% python3 -q
>>> import numpy as np
>>> np.set_printoptions(suppress=True, linewidth=100)
>>> def rnd(a):
...     return np.round(a, 2) + 0
... 
>>> F = np.array([[0.4, 0.2, -0.1, 0.9, -0.2, -1.4, 1.7, 1.2, 0.1, 0.5],
...     [-0.7, -1.6, -1.9, -0.6, -1.2, -0.1, -0.1, 0.0, 0.7, 1.4],
...     [-0.4, 0.6, -1.3, -0.9, -0.3, 1.3, -0.9, 2.3, -0.1, 0.4],
...     [0.1, -1.0, -1.4, 0.9, -1.3, -0.1, 0.5, -0.2, -0.9, -0.5]])
>>> rng = np.random.default_rng(8910)
>>> F[2] = F[3] + 0.02 * rng.normal(size=10)
>>> rnd(F)
array([[ 0.4 ,  0.2 , -0.1 ,  0.9 , -0.2 , -1.4 ,  1.7 ,  1.2 ,  0.1 ,  0.5 ],
       [-0.7 , -1.6 , -1.9 , -0.6 , -1.2 , -0.1 , -0.1 ,  0.  ,  0.7 ,  1.4 ],
       [ 0.11, -1.01, -1.39,  0.91, -1.31, -0.13,  0.47, -0.19, -0.9 , -0.52],
       [ 0.1 , -1.  , -1.4 ,  0.9 , -1.3 , -0.1 ,  0.5 , -0.2 , -0.9 , -0.5 ]])
>>> out = np.array([[1, 2, 0],
...     [0, 0, 3],
...     [0, 1, 1],
...     [1, 1, 2],
...     [2, 3, 3],
...     [0, 0, 3],
...     [1, 1, 3],
...     [3, 3, 3],
...     [3, 3, 3],
...     [0, 3, 2]])
>>> rnd(np.einsum("ik,kj->ij", F, out))
array([[ 6.5 ,  8.1 ,  7.5 ],
       [-1.7 , -1.3 , -7.2 ],
       [-4.39, -8.55, -9.78],
       [-4.4 , -8.5 , -9.6 ]])
>>> rnd(np.einsum("ij,ij->i", F, F))
array([ 7.61, 10.93,  6.86,  6.83])
>>> F @ F
Traceback (most recent call last):
  File "<python-input-10>", line 1, in <module>
    F @ F
    ~~^~~
ValueError: matmul: Input operand 1 has a mismatch in its core dimension 0, with gufunc signature (n?,k),(k,m?)->(n?,m?) (size 4 is different from 10)
>>> cov = F.T @ F
>>> rnd(np.linalg.svd(F, compute_uv=False) ** 2)
array([18.15,  8.31,  5.77,  0.  ])
>>> np.allclose(cov, cov.T)
True
>>> rnd(np.linalg.eigvalsh(cov)[::-1])
array([18.15,  8.31,  5.77,  0.  ,  0.  ,  0.  ,  0.  ,  0.  ,  0.  ,  0.  ])
>>> rnd(np.trace(cov)), rnd((F ** 2).sum())
(np.float64(32.23), np.float64(32.23))
